In [1]: import numpy as np

In [2]: import numpy.linalg as la

In [3]: np.set_printoptions(precision=2, suppress=True, linewidth=140)

In [4]: mat = np.load("data.npy")

In [5]: mat
Out[5]: 
array([[-16.79,   7.1 , -51.41, -41.25],
       [-14.86,   5.64, -44.11, -33.82],
       [-13.31,   4.44, -38.24, -27.98],
       [-11.46,   3.01, -31.33, -21.33],
       [ -9.33,   1.34, -23.47, -14.15],
       [ -7.88,   0.24, -18.27,  -9.73],
       [ -6.64,  -0.61, -14.08,  -6.47],
       [ -6.62,  -0.62, -13.99,  -6.41],
       [ -5.81,  -1.1 , -11.42,  -4.61],
       [ -5.5 ,  -1.27, -10.46,  -3.99],
       [ -4.8 ,  -1.57,  -8.45,  -2.8 ],
       [ -3.75,  -1.79,  -5.81,  -1.54],
       [ -2.27,  -1.53,  -2.98,  -0.69],
       [ -0.36,  -0.3 ,  -0.42,  -0.14],
       [  0.24,   0.21,   0.27,   0.11],
       [  1.81,   1.66,   2.04,   1.12],
       [  3.34,   3.13,   3.82,   2.59],
       [  3.46,   3.25,   3.96,   2.73],
       [  4.09,   3.86,   4.74,   3.48],
       [  6.6 ,   6.23,   8.01,   7.04],
       [  7.33,   6.9 ,   9.02,   8.24],
       [ 15.24,  13.65,  21.27,  23.95],
       [ 17.19,  15.2 ,  24.58,  28.4 ],
       [ 17.68,  15.57,  25.42,  29.53],
       [ 18.92,  16.52,  27.59,  32.47],
       [ 25.45,  21.28,  39.45,  48.72],
       [ 34.95,  27.62,  57.79,  74.16],
       [ 35.83,  28.18,  59.53,  76.59],
       [ 40.49,  31.08,  68.92,  89.7 ]])

In [6]: ang = np.radians(135)

In [7]: r_ = np.eye(4)

In [8]: r_[1, 1] = r_[0, 0] = np.cos(ang)

In [9]: r_[1, 0], r_[0, 1] = -np.sin(ang), np.sin(ang)

In [10]: r_
Out[10]: 
array([[-0.71,  0.71,  0.  ,  0.  ],
       [-0.71, -0.71,  0.  ,  0.  ],
       [ 0.  ,  0.  ,  1.  ,  0.  ],
       [ 0.  ,  0.  ,  0.  ,  1.  ]])

In [11]: Y = mat @ r_.T

In [12]: np.round(la.svd(mat, compute_uv=False), 2) + 0, np.round(la.svd(Y, compute_uv=False), 2) + 0
Out[12]: 
(array([251.35,  47.31,  17.16,   0.  ]),
 array([251.35,  47.31,  17.16,   0.  ]))
